% python3 -q
>>> import numpy as np
>>> from numpy import linalg as LA
>>> np.set_printoptions(suppress=True, linewidth=160)
>>> rnd = lambda a: np.round(a, 2) + 0
>>> Z = np.array([[2, 3, 2], [3, 0, 3]])
>>> mat = np.repeat(Z, 20 // 2, axis=0)
>>> rng = np.random.default_rng(12)
>>> mat = mat + 0.02 * rng.normal(size=mat.shape)
>>> print(rnd(mat))
[[ 2.    3.02  2.01]
 [ 2.01  3.03  1.98]
 [ 1.99  2.97  2.  ]
 [ 2.02  3.    2.01]
 [ 1.96  3.    1.98]
 [ 2.04  3.02  2.02]
 [ 2.    3.01  2.01]
 [ 1.99  2.99  2.  ]
 [ 1.99  2.99  1.99]
 [ 1.99  3.02  1.97]
 [ 3.02 -0.01  2.99]
 [ 2.97  0.    3.  ]
 [ 3.   -0.01  3.  ]
 [ 3.04  0.01  2.99]
 [ 3.02  0.    3.01]
 [ 3.01 -0.01  2.96]
 [ 2.99  0.01  2.99]
 [ 3.01  0.02  2.99]
 [ 3.02  0.03  3.02]
 [ 3.02  0.02  3.05]]
>>> Z = mat[[13, 1]].astype(float)
>>> for _ in range(6):
...     labels = LA.norm(mat[:, None] - Z, axis=-1).argmin(axis=1)
...     Z = np.array([mat[labels == j].mean(axis=0) for j in range(2)])
... 
>>> print(labels)
[1 1 1 1 1 1 1 1 1 1 0 0 0 0 0 0 0 0 0 0]
>>> print(np.abs(Z[1] - Z[0]).argmax())
1
>>> print(np.bincount(labels))
[10 10]
>>> left, sig, VT = LA.svd(mat)
>>> print(rnd(sig))
[17.2   7.42  0.07]
>>> other = left[:, :2] @ np.diag(sig[:2]) @ VT[:2]
>>> print(rnd(LA.norm(mat - other) / LA.norm(mat)))
0.0
>>> print(rnd(np.abs(mat - other).max()))
0.02
>>> print(rnd(other))
[[ 2.01  3.02  2.01]
 [ 2.    3.03  1.99]
 [ 1.99  2.97  1.99]
 [ 2.02  3.    2.01]
 [ 1.97  3.    1.97]
 [ 2.03  3.02  2.03]
 [ 2.01  3.01  2.01]
 [ 2.    2.99  1.99]
 [ 1.99  2.99  1.99]
 [ 1.98  3.02  1.98]
 [ 3.01 -0.01  3.  ]
 [ 2.99  0.    2.98]
 [ 3.01 -0.01  3.  ]
 [ 3.02  0.01  3.01]
 [ 3.02  0.    3.01]
 [ 2.99 -0.01  2.98]
 [ 3.    0.01  2.99]
 [ 3.    0.02  2.99]
 [ 3.03  0.03  3.02]
 [ 3.04  0.02  3.03]]
>>> print(LA.matrix_rank(other))
2
>>> labels = mat[:, 2] > np.median(mat[:, 2])
>>> f = mat[labels].mean(axis=0) - mat[~labels].mean(axis=0)
>>> print(np.argsort(-np.abs(f).round(6), kind="stable"))
[1 0 2]
>>> print(labels.astype(int))
[0 0 0 0 0 0 0 0 0 0 1 1 1 1 1 1 1 1 1 1]
>>> print((((mat - mat.mean(axis=0)) @ f > 0) == labels).mean())
1.0
>>> x0 = np.array([3, 1, 2])
>>> target = mat @ x0
>>> c, lr = np.zeros(3), 1 / LA.norm(mat, 2) ** 2
>>> for i in range(15):
...     c -= lr * mat.T @ (mat @ c - target)
...     if i % 5 == 0: print(i, round(LA.norm(mat @ c - target), 2))
... 
0 2.61
5 0.93
10 0.34
>>> print(rnd(LA.cond(mat)))
258.07
>>> x0 = np.array([1, 0, 2])
>>> target = mat @ x0
>>> print(rnd(LA.lstsq(mat, target)[0]))
[1. 0. 2.]
>>> try:
...     LA.solve(mat, target)
... except LA.LinAlgError as e:
...     print("failed:", e)
... 
failed: Last 2 dimensions of the array must be square
>>> target = target + 0.05 * rng.normal(size=20)
>>> print(rnd(target))
[6.04 5.97 6.01 5.99 5.85 6.03 6.04 6.01 5.9  5.83 8.98 8.95 9.01 9.05 9.1  8.95 9.01 8.93 9.01 9.13]
>>> c, *_ = LA.lstsq(mat, target)
>>> print(c.round())
[ 1. -0.  2.]
>>> print(rnd(LA.norm(target - mat @ c)))
0.18
>>> print(rnd(mat.T @ (target - mat @ c)))
[0. 0. 0.]
>>> print([round(float(LA.norm(LA.solve(mat.T @ mat + lam * np.eye(3), mat.T @ target))), 2) for lam in (0, 1, 10, 100)])
[2.26, 2.11, 2.01, 1.49]
>>> A = np.minimum.outer(np.arange(1, 4), np.arange(1, 4)) * -1
>>> print(A)
[[-1 -1 -1]
 [-1 -2 -2]
 [-1 -2 -3]]
>>> # symmetric, so the eigenvalues are real
>>> vals, evecs = LA.eigh(A)
>>> print(rnd(vals))
[-5.05 -0.64 -0.31]
>>> print(rnd(evecs @ np.diag(vals) @ evecs.T))
[[-1. -1. -1.]
 [-1. -2. -2.]
 [-1. -2. -3.]]
>>> print((vals > 1e-8).sum(), (vals < -1e-8).sum())
0 3
>>> labels = rng.permutation(3)
>>> print(labels)
[2 0 1]
>>> other = A[labels][:, labels]
>>> print(np.allclose(other, A))
False
>>> print(np.diag(other))
[-3 -1 -2]
>>> print(other)
[[-3 -1 -2]
 [-1 -1 -1]
 [-2 -1 -2]]
>>> print(np.trace(other))
-6
>>> m1 = np.load("data.npy")
>>> print(m1)
[[ -6.99 -10.65  -5.08]
 [  1.1    0.89   0.7 ]
 [ -4.06  -5.87  -2.9 ]
 [ -2.51  -3.9   -1.85]
 [ -0.92  -1.06  -0.5 ]
 [ -3.35  -4.71  -2.44]
 [-10.47 -15.07  -6.99]
 [  0.47   0.36  -0.05]
 [  2.38   4.47   1.96]
 [ -4.36  -6.09  -2.08]
 [ -2.55  -3.26  -2.51]
 [  3.36   4.58   2.51]]
>>> labels = m1[:, 1] > np.median(m1[:, 1])
>>> f = m1[labels].mean(axis=0) - m1[~labels].mean(axis=0)
>>> print(rnd((((m1 - m1.mean(axis=0)) @ f > 0) == labels).mean()))
0.92
>>> print(((m1 - m1.mean(axis=0)) @ f > 0).astype(int))
[0 1 0 0 1 0 0 1 1 0 0 1]
>>> print(np.argsort(-np.abs(f).round(6), kind="stable"))
[1 0 2]
>>> left, sig, VT = LA.svd(m1)
>>> print(np.argmax(sig[:-1] / (sig[1:] + 1e-6)) + 1)
1
>>> other = left[:, :1] @ np.diag(sig[:1]) @ VT[:1]
>>> print(LA.matrix_rank(m1, rtol=0.05))
1
>>> print(rnd(LA.norm(m1 - other) / LA.norm(m1)))
0.05
>>> print(LA.matrix_rank(other))
1
>>> other = np.array([[1, 3], [0, 0], [-3, 0]])
>>> print(rnd(np.einsum("ij,ij->i", m1, m1)))
[188.09   2.49  59.35  24.93   2.22  39.36 385.59   0.35  29.49  60.42  23.43  38.57]
